In [1]: import numpy as np

In [2]: np.set_printoptions(precision=2, suppress=True, linewidth=120)

In [3]: E = np.load("run10.npy")

In [4]: print(E)
[[ 0  0  0  0  0  0]
 [ 0  1  0  0  0  0]
 [-2  0  0  0  0  0]
 [ 0  0  0  0  0  0]
 [ 0  0  0  0  0  2]
 [ 0  0  0  2  0  0]]

In [5]: W1 = np.array([[3, -3], [2, 3], [2, -2], [3, 2], [1, 0], [-1, -2]])

In [6]: b = np.array([0, 9])

In [7]: hid = np.maximum(E @ W1 + b, 0)

In [8]: print(np.linalg.matrix_rank(hid))
2

In [9]: print((hid > 0).mean(axis=0))
[0.33 1.  ]

In [10]: basis = np.array([[2, 1, 1], [0, 2, 0]])

In [11]: print((hid @ basis).round(6).argmax(axis=1))
[1 1 1 1 1 1]

In [12]: rng = np.random.default_rng(24)

In [13]: lab = rng.permutation(6)

In [14]: print(lab)
[5 2 1 3 4 0]

In [15]: other = E[lab][:, lab]

In [16]: print(np.round(np.linalg.det(other), 2), np.round(np.linalg.det(E[lab]), 2))
0.0 0.0

In [17]: left, sv, Vt = np.linalg.svd(E)

In [18]: vecs = Vt[:(sv > 1e-8).sum()]

In [19]: x0 = E[0] + -1 * E[4] + rng.integers(2) * np.eye(6)[4]

In [20]: print(x0)
[ 0.  0.  0.  0.  1. -2.]

In [21]: print(vecs.T @ vecs)
[[1. 0. 0. 0. 0. 0.]
 [0. 1. 0. 0. 0. 0.]
 [0. 0. 0. 0. 0. 0.]
 [0. 0. 0. 1. 0. 0.]
 [0. 0. 0. 0. 0. 0.]
 [0. 0. 0. 0. 0. 1.]]

In [22]: print(np.diag(vecs.T @ vecs))
[1. 1. 0. 1. 0. 1.]

In [23]: left, sv, Vt = np.linalg.svd(E)

In [24]: print(sv)
[2. 2. 2. 1. 0. 0.]

In [25]: other = left[:, :4] @ np.diag(sv[:4]) @ Vt[:4]

In [26]: print(other)
[[ 0.  0.  0.  0.  0.  0.]
 [ 0.  1.  0.  0.  0.  0.]
 [-2.  0.  0.  0.  0.  0.]
 [ 0.  0.  0.  0.  0.  0.]
 [ 0.  0.  0.  0.  0.  2.]
 [ 0.  0.  0.  2.  0.  0.]]

In [27]: print(np.sort(np.linalg.eigvals(other).real))
[0. 0. 0. 0. 0. 1.]

In [28]: print((other != 0).astype(int))
[[0 0 0 0 0 0]
 [0 1 0 0 0 0]
 [1 0 0 0 0 0]
 [0 0 0 0 0 0]
 [0 0 0 0 0 1]
 [0 0 0 1 0 0]]

In [29]: arr = np.load("x.npy")

In [30]: print(arr)
[[0 0 0 0]
 [0 0 1 1]
 [0 1 0 0]
 [0 1 0 0]]

In [31]: print(round(np.linalg.det(arr), 2))
0.0

In [32]: print(np.argwhere(np.triu(arr)))
[[1 2]
 [1 3]]

In [33]: print(arr @ arr)
[[0 0 0 0]
 [0 2 0 0]
 [0 0 1 1]
 [0 0 1 1]]

In [34]: L = np.diag(arr.sum(axis=1)) - arr

In [35]: print(round(np.linalg.det(L[1:, 1:])))
0

In [36]: print(np.round(np.linalg.eigvalsh(L), 2) + 0)
[0. 0. 1. 3.]

In [37]: print((np.linalg.eigvalsh(L) < 1e-8).sum())
2

In [38]: print(np.linalg.matrix_rank(L))
2

In [39]: print(np.round(np.linalg.eigvalsh(arr).min(), 2))
-1.41

In [40]: print([round(float(x), 2) for x in np.linalg.svd(E, compute_uv=False)[:3]])
[2.0, 2.0, 2.0]

In [41]: print(round(np.linalg.norm(E, 2) / np.linalg.norm(E), 2))
0.55

In [42]: print(np.linalg.cond(E) > 100)
True

In [43]: print(np.linalg.matrix_rank(E, rtol=0.1))
4

In [44]: print(np.kron(np.eye(2, dtype=int), arr))
[[0 0 0 0 0 0 0 0]
 [0 0 1 1 0 0 0 0]
 [0 1 0 0 0 0 0 0]
 [0 1 0 0 0 0 0 0]
 [0 0 0 0 0 0 0 0]
 [0 0 0 0 0 0 1 1]
 [0 0 0 0 0 1 0 0]
 [0 0 0 0 0 1 0 0]]

In [45]: print(np.round(np.poly(arr), 2) + 0)
[ 1.  0. -2.  0.  0.]

In [46]: print(np.round(np.linalg.eigvals(arr), 2) + 0)
[-1.41  0.    1.41  0.  ]

In [47]: m1 = np.load("m.npy")

In [48]: print(m1)
[[ -0.42 -21.25 -39.65]
 [  1.23 -22.41 -40.65]
 [ -0.58 -21.57 -41.88]
 [ -1.21 -19.8  -38.59]
 [  2.07 -20.41 -39.49]
 [ -2.6  -17.72 -37.8 ]
 [ -1.01 -19.74 -39.44]
 [  0.25 -18.97 -40.11]
 [ -1.24 -18.97 -41.19]
 [  0.03 -20.92 -39.17]
 [  1.33 -20.21 -40.39]
 [ -1.17 -18.91 -40.5 ]
 [ -1.3  -18.02 -38.18]
 [ -1.51 -19.69 -40.74]
 [ -1.02 -18.28 -40.73]
 [  0.83 -19.52 -40.83]
 [ -0.63 -19.92 -39.95]
 [  0.37 -18.63 -41.59]
 [  0.73 -21.04 -38.89]
 [  0.5  -20.04 -41.14]
 [  1.28 -20.19 -39.65]
 [  0.32 -19.53 -40.07]
 [  0.19 -22.81 -40.17]
 [ -0.78 -20.63 -39.53]]

In [49]: lab = m1[:, 1] > np.median(m1[:, 1])

In [50]: u = m1[lab].mean(axis=0) - m1[~lab].mean(axis=0)

In [51]: print(lab.astype(int))
[0 0 0 1 0 1 1 1 1 0 0 1 1 1 1 1 0 1 0 0 0 1 0 0]

In [52]: print(round((((m1 - m1.mean(axis=0)) @ u > 0) == lab).mean(), 2))
0.92

In [53]: print(((m1 - m1.mean(axis=0)) @ u > 0).astype(int))
[0 0 0 1 0 1 1 1 1 0 0 1 1 1 1 0 1 1 0 0 0 1 0 0]

In [54]: feats = np.array([[1.15, 1.96, 0.31],
    ...:     [1.16, 2.39, 0.1],
    ...:     [0.83, 1.59, -0.25],
    ...:     [1.48, 1.89, -0.31],
    ...:     [1.51, 2.21, -0.11],
    ...:     [0.8, 2.32, 0.22],
    ...:     [0.45, 1.66, -0.01],
    ...:     [1.15, 1.76, 0.46],
    ...:     [1.24, 2.53, -0.31],
    ...:     [0.75, 1.93, 0.2],
    ...:     [0.84, 1.37, 1.34],
    ...:     [1.28, 1.38, 1.1],
    ...:     [1.08, 1.24, 1.22],
    ...:     [1.21, 0.87, 0.7],
    ...:     [0.45, 0.99, 0.83],
    ...:     [0.94, 0.58, 0.79],
    ...:     [1.37, 1.15, 0.3],
    ...:     [0.67, 1.45, 1.44],
    ...:     [1.21, 1.15, 0.94],
    ...:     [1.06, 1.23, 1.07]])

In [55]: print(feats)
[[ 1.15  1.96  0.31]
 [ 1.16  2.39  0.1 ]
 [ 0.83  1.59 -0.25]
 [ 1.48  1.89 -0.31]
 [ 1.51  2.21 -0.11]
 [ 0.8   2.32  0.22]
 [ 0.45  1.66 -0.01]
 [ 1.15  1.76  0.46]
 [ 1.24  2.53 -0.31]
 [ 0.75  1.93  0.2 ]
 [ 0.84  1.37  1.34]
 [ 1.28  1.38  1.1 ]
 [ 1.08  1.24  1.22]
 [ 1.21  0.87  0.7 ]
 [ 0.45  0.99  0.83]
 [ 0.94  0.58  0.79]
 [ 1.37  1.15  0.3 ]
 [ 0.67  1.45  1.44]
 [ 1.21  1.15  0.94]
 [ 1.06  1.23  1.07]]

In [56]: r = np.linalg.matrix_rank(arr)

In [57]: print(r)
2

In [58]: N = np.linalg.svd(arr)[2][r:].T

In [59]: print(np.linalg.matrix_rank(arr.T @ arr), np.linalg.matrix_rank(arr @ arr.T))
2 2

In [60]: print(np.round(arr @ N, 2) + 0)
[[0. 0.]
 [0. 0.]
 [0. 0.]
 [0. 0.]]

In [61]: print(N.shape)
(4, 2)

In [62]: print([int(np.linalg.matrix_rank(np.delete(arr, i, axis=0))) for i in range(4)])
[2, 1, 2, 2]

In [63]: print([int(np.linalg.matrix_rank(arr[:i])) for i in range(1, len(arr) + 1)])
[0, 1, 2, 2]

In [64]: print([int(np.linalg.matrix_rank(arr[:, :j + 1])) for j in range(4)])
[0, 1, 2, 2]

In [65]: print(N @ N.T)
[[ 1.   0.   0.   0. ]
 [ 0.   0.   0.   0. ]
 [ 0.   0.   0.5 -0.5]
 [ 0.   0.  -0.5  0.5]]

In [66]: basis = feats[[19, 5]].astype(float)

In [67]: for _ in range(7):
    ...:     lab = np.linalg.norm(feats[:, None] - basis, axis=-1).argmin(axis=1)
    ...:     basis = np.array([feats[lab == j].mean(axis=0) for j in range(2)])
    ...: 

In [68]: print(lab)
[1 1 1 1 1 1 1 1 1 1 0 0 0 0 0 0 0 0 0 0]

In [69]: print(np.bincount(lab))
[10 10]

In [70]: print(basis[1] - basis[0])
[ 0.04  0.88 -0.94]

In [71]: print(basis)
[[1.01 1.14 0.97]
 [1.05 2.02 0.03]]

In [72]: lab = feats[:, 1] > np.median(feats[:, 1])

In [73]: u = feats[lab].mean(axis=0) - feats[~lab].mean(axis=0)

In [74]: print(lab.astype(int))
[1 1 1 1 1 1 1 1 1 1 0 0 0 0 0 0 0 0 0 0]

In [75]: Ac = feats - feats.mean(axis=1)
---------------------------------------------------------------------------
ValueError                                Traceback (most recent call last)
Cell In[75], line 1
----> 1 Ac = feats - feats.mean(axis=1)

ValueError: operands could not be broadcast together with shapes (20,3) (20,) 

In [76]: Ac = feats - feats.mean(axis=0)

In [77]: left, sv, Vt = np.linalg.svd(Ac, full_matrices=False)

In [78]: print(np.abs(left[:, 0]).argmax())
8

In [79]: print(sv)
[3.11 1.43 1.28]

In [80]: print(np.abs(Vt[0]).argmax())
2

In [81]: print(np.linalg.matrix_rank(Ac))
3

In [82]: print(np.searchsorted(np.cumsum(sv ** 2) / (sv ** 2).sum(), 0.9) + 1)
3

In [83]: print(np.abs(Vt[-1]))
[0.96 0.09 0.25]

In [84]: print((np.sign(left[:, 0]) == np.sign(left[0, 0])).astype(int))
[1 1 1 1 1 1 1 1 1 1 0 0 0 0 0 0 0 0 0 0]

In [85]: print(round(float((sv ** 2).sum() ** 2 / (sv ** 4).sum()), 2))
1.78

In [86]: J = (rng.random((3, 3)) < 0.3) + np.eye(3)

In [87]: J /= J.sum(axis=1, keepdims=True)

In [88]: print(J)
[[1.  0.  0. ]
 [0.5 0.5 0. ]
 [0.  0.  1. ]]

In [89]: print((np.linalg.matrix_power((J != 0) + (J.T != 0) + np.eye(3), 3) > 0).astype(int))
[[1 1 0]
 [1 1 0]
 [0 0 1]]

In [90]: print(np.sort(np.linalg.eigvals(J).real))
[0.5 1.  1. ]

In [91]: print(J @ J)
[[1.   0.   0.  ]
 [0.75 0.25 0.  ]
 [0.   0.   1.  ]]

In [92]: print(round(np.linalg.det(J), 2))
0.5

In [93]: print(np.flatnonzero(np.linalg.matrix_power((J != 0) + (J.T != 0) + np.eye(3), 3)[0]))
[0 1]

In [94]: x0 = np.array([3, -9, 2])

In [95]: rhs = m1 @ x0

In [96]: print(np.linalg.solve(m1.T @ m1, m1.T @ rhs))
[ 3. -9.  2.]

In [97]: rhs = rhs + 0.05 * rng.normal(size=24)

In [98]: print(rhs)
[110.72 124.05 108.72  97.41 110.87  76.08  95.71  91.28  84.56 110.05 105.01  85.73  81.93  91.27  79.96  96.41  97.42
  85.59 113.87  99.61 106.32  96.55 125.49 104.25]

In [99]: b, *_ = np.linalg.lstsq(m1, rhs)

In [100]: print(b)
[ 2.99 -9.01  2.01]

In [101]: evals, vecs = np.linalg.eig(J)

In [102]: print(np.sort(np.linalg.eigvals(np.linalg.inv(J))))
[1. 1. 2.]

In [103]: print(np.prod(evals))
0.5

In [104]: print(J @ vecs[:, 0] - evals[0] * vecs[:, 0])
[0. 0. 0.]

In [105]: K = np.load("test8.npy")

In [106]: print(K)
[[ 0.8   0.    1.9  -1.1   1.7 ]
 [ 0.82 -0.01  1.88 -1.09  1.69]
 [-0.5  -0.9  -0.5  -0.4   3.3 ]]

In [107]: other = np.array([[-3, 1], [-1, -2], [-3, 2], [3, 1], [0, 3]])

In [108]: print(np.linalg.matrix_rank(K @ other))
2

In [109]: print(np.einsum("ik,kj->ji", K, other))
[[-11.4  -11.36   2.7 ]
 [  8.6    8.58   9.8 ]]

In [110]: print(np.einsum("ik,kj->ij", K, other))
[[-11.4    8.6 ]
 [-11.36   8.58]
 [  2.7    9.8 ]]

In [111]: print(np.einsum("ij->j", K))
[ 1.12 -0.91  3.28 -2.59  6.69]

In [112]: print(np.linalg.matrix_rank(np.vstack([K, other.T])))
5

In [113]: print(other.T @ K.T)
[[-11.4  -11.36   2.7 ]
 [  8.6    8.58   9.8 ]]

In [114]: left, sv, Vt = np.linalg.svd(K)

In [115]: print(np.argmax(sv[:-1] / (sv[1:] + 1e-6)) + 1)
2

In [116]: other = left[:, :2] @ np.diag(sv[:2]) @ Vt[:2]

In [117]: print(np.round(np.linalg.norm(K - other) / np.linalg.norm(K), 2))
0.0

In [118]: print(other.round(2) + 0)
[[ 0.81 -0.01  1.9  -1.1   1.7 ]
 [ 0.81  0.    1.88 -1.09  1.69]
 [-0.5  -0.9  -0.5  -0.4   3.3 ]]

In [119]: print(np.round(np.linalg.norm(K - other, 2), 2), np.round(sv[2], 2))
0.02 0.02

In [120]: G = K.T @ K

In [121]: print(np.linalg.matrix_rank(G))
3

In [122]: print(G)
[[ 1.56  0.44  3.31 -1.57  1.1 ]
 [ 0.44  0.81  0.43  0.37 -2.99]
 [ 3.31  0.43  7.39 -3.94  4.76]
 [-1.57  0.37 -3.94  2.56 -5.03]
 [ 1.1  -2.99  4.76 -5.03 16.64]]

In [123]: print(np.round(np.linalg.svd(K, compute_uv=False) ** 2, 2) + 0)
[21.44  7.52  0.  ]

In [124]: print((K @ K.T).shape)
(3, 3)

In [125]: def softmax(z):
     ...:     e = np.exp(z - z.max(axis=-1, keepdims=True))
     ...:     return e / e.sum(axis=-1, keepdims=True)
     ...: 

In [126]: print(np.round(softmax(10 * K[1]), 2) + 0)
[0.   0.   0.87 0.   0.13]

In [127]: print(softmax(K).sum(axis=1))
[1. 1. 1.]

In [128]: att = K @ K.T / np.sqrt(5)

In [129]: print(softmax(att).round(6).argmax(axis=1))
[0 0 2]

In [130]: print(softmax(att)[1] @ K)
[ 0.69 -0.09  1.67 -1.03  1.84]

In [131]: print(round(np.linalg.norm(K, 2) / np.linalg.norm(K), 2))
0.86

In [132]: print(np.linalg.cond(K) > 100)
True

In [133]: print([round(float(x), 2) for x in np.linalg.svd(K, compute_uv=False)[:3]])
[4.63, 2.74, 0.02]

In [134]: M = np.load("data.npy")

In [135]: print(M)
[[0 1 0]
 [0 0 1]
 [1 0 0]]

In [136]: print(np.sort(np.abs(np.linalg.eigvals(M)))[::-1])
[1. 1. 1.]

In [137]: print(M @ np.ones(3))
[1. 1. 1.]

In [138]: p = np.eye(3)[1]

In [139]: for _ in range(7):
     ...:     p = p @ M
     ...:     print(p.round(2))
     ...: 
[0. 0. 1.]
[1. 0. 0.]
[0. 1. 0.]
[0. 0. 1.]
[1. 0. 0.]
[0. 1. 0.]
[0. 0. 1.]

In [140]: X = np.loadtxt("a.csv", delimiter=",")

In [141]: print(X)
[[-3.56 -1.17 -4.56]
 [10.02  9.02  9.02]
 [ 8.68  8.01  7.68]
 [ 0.18  1.64 -0.82]
 [ 3.33  4.    2.33]
 [ 2.56  3.42  1.56]
 [ 1.77  2.83  0.77]
 [-4.31 -1.73 -5.31]
 [ 4.36  4.77  3.36]
 [ 1.82  2.86  0.82]
 [-1.38  0.46 -2.38]
 [-1.24  0.57 -2.24]
 [ 1.52  2.64  0.52]
 [ 4.83  5.12  3.83]
 [ 2.93  3.7   1.93]
 [ 1.41  2.56  0.41]
 [ 0.53  1.89 -0.47]
 [ 4.14  4.61  3.14]
 [-0.04  1.47 -1.04]
 [-4.4  -1.8  -5.4 ]
 [ 1.15  2.37  0.15]
 [ 3.52  4.14  2.52]
 [ 1.04  2.28  0.04]
 [ 2.    3.    1.  ]
 [ 4.6   4.95  3.6 ]
 [ 2.85  3.64  1.85]
 [ 8.2   7.65  7.2 ]
 [-2.13 -0.1  -3.13]
 [ 3.74  4.3   2.74]
 [ 5.95  5.96  4.95]
 [ 5.52  5.64  4.52]]

In [142]: left, sv, Vt = np.linalg.svd(X)

In [143]: print(sv.round(2) + 0)
[37.39  8.26  0.  ]

In [144]: other = left[:, :2] @ np.diag(sv[:2]) @ Vt[:2]

In [145]: print(round(np.linalg.norm(X - other, 2), 2), np.round(sv[2], 2))
0.0 0.0

In [146]: print(round(float(np.linalg.norm(X - other) / np.linalg.norm(X)), 2))
0.0
